% ipython --no-banner

In [1]: import numpy as np

In [2]: np.set_printoptions(suppress=True, linewidth=160)

In [3]: tidy = lambda a: np.round(a, 1) + 0

In [4]: m1 = np.diag(3 * np.array([-3, 3, 3, 1, -3, -4, -1])) + np.array([[-2, -2, 2, -1, -1, 2, 2],
   ...:     [-1, -1, 1, 2, 0, 0, 0],
   ...:     [-1, -1, 1, 1, 0, -1, 2],
   ...:     [0, -2, 2, 1, 0, 2, -2],
   ...:     [1, -1, -2, -2, 2, 1, -1],
   ...:     [-1, 1, 2, -1, -1, 0, 0],
   ...:     [1, 0, 2, 1, 2, -2, -2]])

In [5]: print(m1)
[[-11  -2   2  -1  -1   2   2]
 [ -1   8   1   2   0   0   0]
 [ -1  -1  10   1   0  -1   2]
 [  0  -2   2   4   0   2  -2]
 [  1  -1  -2  -2  -7   1  -1]
 [ -1   1   2  -1  -1 -12   0]
 [  1   0   2   1   2  -2  -5]]

In [6]: T = np.stack([m1, 3 * m1, m1[::-1]])

In [7]: print(np.linalg.matrix_rank(T))
[7 7 7]

In [8]: print(np.einsum("bij,cij->bc", T, T))
[[ 601 1803  -48]
 [1803 5409 -144]
 [ -48 -144  601]]

In [9]: print(np.linalg.matrix_rank(T.reshape(3, -1)))
2

In [10]: print(T.shape)
(3, 7, 7)

In [11]: print((T @ m1.T).shape)
(3, 7, 7)

In [12]: print((m1 - m1.T) / 2)
[[ 0.  -0.5  1.5 -0.5 -1.   1.5  0.5]
 [ 0.5  0.   1.   2.   0.5 -0.5  0. ]
 [-1.5 -1.   0.  -0.5  1.  -1.5  0. ]
 [ 0.5 -2.   0.5  0.   1.   1.5 -1.5]
 [ 1.  -0.5 -1.  -1.   0.   1.  -1.5]
 [-1.5  0.5  1.5 -1.5 -1.   0.   1. ]
 [-0.5  0.   0.   1.5  1.5 -1.   0. ]]

In [13]: print(tidy(np.sort(np.abs(np.linalg.eigvals(m1)))))
[ 4.   6.1  6.1  8.7  9.2 11.4 11.4]

In [14]: print(tidy(np.linalg.norm(m1, axis=0)))
[11.2  8.7 11.   5.3  7.4 12.6  6.2]

In [15]: print(tidy(np.linalg.norm(m1[6] - m1[3])))
6.6

In [16]: print(np.linalg.norm(m1, axis=1).argmax())
5

In [17]: print(tidy(np.linalg.norm(m1, 1)), tidy(np.linalg.norm(m1, np.inf)))
21.0 21.0

In [18]: print(tidy(np.linalg.norm(m1) ** 2 / np.linalg.norm(m1, 2) ** 2))
3.3

In [19]: rng = np.random.default_rng(7189)

In [20]: z = rng.permutation(7)

In [21]: print(z)
[2 0 4 6 1 3 5]

In [22]: A2 = m1[z][:, z]

In [23]: print(np.diag(A2))
[ 10 -11  -7  -5   8   4 -12]

In [24]: print(np.trace(A2))
-13

In [25]: print(np.allclose(A2, m1))
False

In [26]: mat = np.load("out17.npy")

In [27]: print(tidy(mat))
[[ 1.1  0.   0.  -0.4 -0.2]
 [ 0.   0.8  0.2 -0.4 -0.8]
 [ 0.   0.2  1.3  0.2 -0.4]
 [-0.4 -0.4  0.2  1.7 -0.2]
 [-0.2 -0.8 -0.4 -0.2  1.1]]

In [28]: # equal to its transpose

In [29]: z = rng.permutation(5)

In [30]: print(z)
[0 4 2 3 1]

In [31]: A2 = mat[z][:, z]

In [32]: print(tidy(np.trace(A2)))
6.0

In [33]: print(np.allclose(A2, mat))
False

In [34]: print(tidy(np.diag(A2)))
[1.1 1.1 1.3 1.7 0.8]

In [35]: print(tidy(np.linalg.det(A2)), tidy(np.linalg.det(mat[z])))
0.0 0.0

In [36]: print(tidy(A2))
[[ 1.1 -0.2  0.  -0.4  0. ]
 [-0.2  1.1 -0.4 -0.2 -0.8]
 [ 0.  -0.4  1.3  0.2  0.2]
 [-0.4 -0.2  0.2  1.7 -0.4]
 [ 0.  -0.8  0.2 -0.4  0.8]]

In [37]: Uu, sigma, Vh = np.linalg.svd(mat)

In [38]: print(tidy(sigma))
[2. 2. 1. 1. 0.]

In [39]: print(np.argmax(sigma[:-1] / (sigma[1:] + 1e-6)) + 1)
4

In [40]: A2 = Uu[:, :4] @ np.diag(sigma[:4]) @ Vh[:4]

In [41]: print(tidy(np.abs(mat - A2).max()))
0.0

In [42]: print(np.linalg.matrix_rank(mat, rtol=0.05))
4

In [43]: F = np.loadtxt("run12.csv", delimiter=",")

In [44]: print(F)
[[-1.2 11.3 -0.2  9.2 -0.8]
 [ 1.  11.9 -0.4  9.6  1.3]
 [-1.8  9.6  0.5 11.1 -0.4]
 [-0.4 11.1  0.7  9.9  1.5]
 [-0.1  9.2 -1.1 10.  -0.4]
 [ 1.3 10.2  1.   9.7  1.5]
 [-0.2  9.4 -1.2  9.2  1. ]
 [-0.3 10.7  1.6  9.2  1.3]
 [ 1.   8.8 -2.8  9.6 -1. ]
 [ 0.  11.3  0.1 11.4 -3.1]
 [-0.5 10.3  0.7  9.   0.5]
 [ 0.4  9.7  0.3 10.5  0.4]
 [ 1.   8.9  0.5 10.4  0.6]
 [-0.9  9.  -2.   9.4 -1.3]
 [ 1.3 10.   0.3  9.4 -1.3]
 [-0.9  9.6 -0.2  9.7 -2.2]
 [-0.8  9.1 -0.3 10.4  0.3]
 [ 1.4  9.4  0.7  9.4  0.7]
 [-0.2 11.7  0.  10.4 -1.2]
 [ 1.5 10.   0.   7.9 -1.3]
 [-0.8  8.3 -0.7  7.9  2.3]
 [ 1.1  9.  -0.5 11.7  1.5]
 [-0.4  9.8 -0.6 10.5 -1.8]
 [-0.7 11.9 -0.1  8.9 -0.3]
 [ 0.5 11.1 -1.5 10.3 -0.1]]

In [45]: G = np.cov(F, rowvar=False)

In [46]: print(tidy(G))
[[ 0.9 -0.1  0.   0.   0.2]
 [-0.1  1.1  0.3  0.  -0.2]
 [ 0.   0.3  1.   0.   0.3]
 [ 0.   0.   0.   0.9 -0.2]
 [ 0.2 -0.2  0.3 -0.2  1.8]]

In [47]: print(G.shape)
(5, 5)

In [48]: print(tidy(np.polyfit(F[:, 3], F[:, 0], 1)))
[0.  0.3]

In [49]: proj = F @ np.linalg.solve(F.T @ F, F.T)

In [50]: print(np.linalg.matrix_rank(np.eye(25) - proj))
20

In [51]: print(tidy(np.trace(proj)))
5.0

In [52]: print(tidy(np.linalg.eigvalsh(proj)))
[0. 0. 0. 0. 0. 0. 0. 0. 0. 0. 0. 0. 0. 0. 0. 0. 0. 0. 0. 0. 1. 1. 1. 1. 1.]

In [53]: X = np.load("a.npy")

In [54]: print(X)
[[1 0 0 0 0]
 [1 1 0 0 0]
 [0 1 1 0 0]
 [2 0 1 1 0]
 [3 3 0 3 1]]

In [55]: r0 = np.array([1, 2])

In [56]: print(np.polyval(r0, X[1]))
[3 3 2 2 2]

In [57]: A2 = np.array([[3, 3, 3, 1], [1, 0, 5, 1], [4, 0, 2, 4], [5, 1, 5, 4], [4, 5, 5, 3]])

In [58]: cent = np.array([[-1, 0, 3, 0, -2, 3, -1],
    ...:     [-1, 3, -1, -3, 1, 3, -2],
    ...:     [3, 2, -3, -1, -1, 2, 1],
    ...:     [-3, 2, -1, -1, 1, 2, 0]])

In [59]: A = A2 @ cent

In [60]: print(A)
[[  0  17  -4 -13  -5  26  -6]
 [ 11  12 -13  -6  -6  15   4]
 [-10  12   2  -6  -6  24  -2]
 [ -3  21  -5 -12 -10  36  -2]
 [ -3  31 -11 -23  -5  43  -9]]

In [61]: print(np.linalg.lstsq(mat[:-1].T, mat[-1])[2])
4
